>>> import numpy as np
>>> from numpy import linalg as LA
>>> np.set_printoptions(precision=2, suppress=True, linewidth=160)
>>> A = np.load("mat.npy")
>>> A
array([[-1.8 , -1.87,  1.74,  0.57],
       [-3.36, -3.32,  3.35,  1.1 ],
       [-0.06, -0.14,  0.02,  0.08],
       [-3.  , -2.99,  3.03,  1.05],
       [-4.62, -4.82,  4.64,  1.52],
       [ 1.55,  1.5 , -1.51, -0.46],
       [-3.35, -3.28,  3.3 ,  1.05],
       [ 2.96,  3.  , -3.  , -1.06],
       [-4.31, -4.28,  4.31,  1.5 ],
       [ 2.64,  2.66, -2.48, -0.76],
       [-4.23, -4.22,  4.27,  1.39],
       [-5.71, -5.71,  5.72,  1.87],
       [ 5.96,  6.02, -5.99, -1.99],
       [ 1.86,  1.93, -1.94, -0.61],
       [ 2.28,  2.29, -2.36, -0.75],
       [ 0.07,  0.14, -0.05, -0.04],
       [ 1.49,  1.33, -1.38, -0.58],
       [ 0.11,  0.2 , -0.07, -0.05],
       [ 0.03,  0.06, -0.03, -0.08],
       [ 0.43,  0.44, -0.44, -0.18],
       [ 0.63,  0.65, -0.62, -0.16],
       [-1.98, -1.95,  2.03,  0.74],
       [ 1.92,  1.91, -1.91, -0.69],
       [ 1.6 ,  1.66, -1.69, -0.58],
       [ 4.27,  4.31, -4.37, -1.41],
       [-1.51, -1.6 ,  1.39,  0.54],
       [ 3.83,  3.91, -3.87, -1.27],
       [ 4.87,  4.66, -4.85, -1.57],
       [-3.11, -3.17,  3.08,  1.01],
       [ 1.78,  1.79, -1.67, -0.58],
       [-1.25, -1.32,  1.27,  0.41],
       [-4.  , -4.08,  4.04,  1.37],
       [ 3.39,  3.39, -3.34, -1.07],
       [ 3.18,  3.13, -3.19, -1.02],
       [-0.54, -0.43,  0.51,  0.1 ]])
>>> other = np.c_[A[:, :3] @ np.array([[2, 2, 1], [-2, -3, -2], [-1, -1, 3]]), np.array([0, 3, 0, -4, 3, -4, 5, -2, -1, -3, -1, 4, 0, 1, -5, 4, -2, 4, 5, -5, -4, 4, 0, -1, 1, -5, 5, 1, -5, -4, 5, 5, -4, -5, 1])]
>>> print(other)
[[ -1.6    0.27   7.16   0.  ]
 [ -3.43  -0.11  13.33   3.  ]
 [  0.14   0.28   0.28   0.  ]
 [ -3.05  -0.06  12.07  -4.  ]
 [ -4.24   0.58  18.94   3.  ]
 [  1.61   0.11  -5.98  -4.  ]
 [ -3.44  -0.16  13.11   5.  ]
 [  2.92  -0.08 -12.04  -2.  ]
 [ -4.37  -0.09  17.18  -1.  ]
 [  2.44  -0.22 -10.12  -3.  ]
 [ -4.29  -0.07  17.02  -1.  ]
 [ -5.72  -0.01  22.87   4.  ]
 [  5.87  -0.15 -24.05   0.  ]
 [  1.8   -0.13  -7.82   1.  ]
 [  2.34   0.05  -9.38  -5.  ]
 [ -0.09  -0.23  -0.36   4.  ]
 [  1.7    0.37  -5.31  -2.  ]
 [ -0.11  -0.31  -0.5    4.  ]
 [ -0.03  -0.09  -0.18   5.  ]
 [  0.42  -0.02  -1.77  -5.  ]
 [  0.58  -0.07  -2.53  -4.  ]
 [ -2.09  -0.14   8.01   4.  ]
 [  1.93   0.02  -7.63   0.  ]
 [  1.57  -0.09  -6.79  -1.  ]
 [  4.29  -0.02 -17.46   1.  ]
 [ -1.21   0.39   5.86  -5.  ]
 [  3.71  -0.2  -15.6    5.  ]
 [  5.27   0.61 -19.     1.  ]
 [ -2.96   0.21  12.47  -5.  ]
 [  1.65  -0.14  -6.81  -4.  ]
 [ -1.13   0.19   5.2    5.  ]
 [ -3.88   0.2   16.28   5.  ]
 [  3.34  -0.05 -13.41  -4.  ]
 [  3.29   0.16 -12.65  -5.  ]
 [ -0.73  -0.3    1.85   1.  ]]
>>> np.round(LA.lstsq(A, other[:, 0])[0], 2) + 0
array([ 2., -2., -1.,  0.])
>>> LA.norm(LA.qr(A)[0].T @ other, axis=0) ** 2 / ((other ** 2).sum(axis=0) + 1e-12)
array([1.  , 1.  , 1.  , 0.15])
>>> np.round(LA.norm(other - A @ LA.lstsq(A, other)[0], axis=0), 2) + 0
array([ 0. ,  0. ,  0. , 19.2])
>>> other = np.array([[-2, 3], [1, -1], [2, 0], [0, 2]])
>>> print(LA.matrix_rank(np.vstack([A, other.T])))
4
>>> [round(float(x), 2) for x in LA.svd(A, compute_uv=False)[:3]]
[31.17, 0.38, 0.28]
>>> round(np.log10(LA.cond(A)))
2
>>> np.abs(LA.svd(A)[2][-1])
array([0.7 , 0.18, 0.62, 0.3 ])
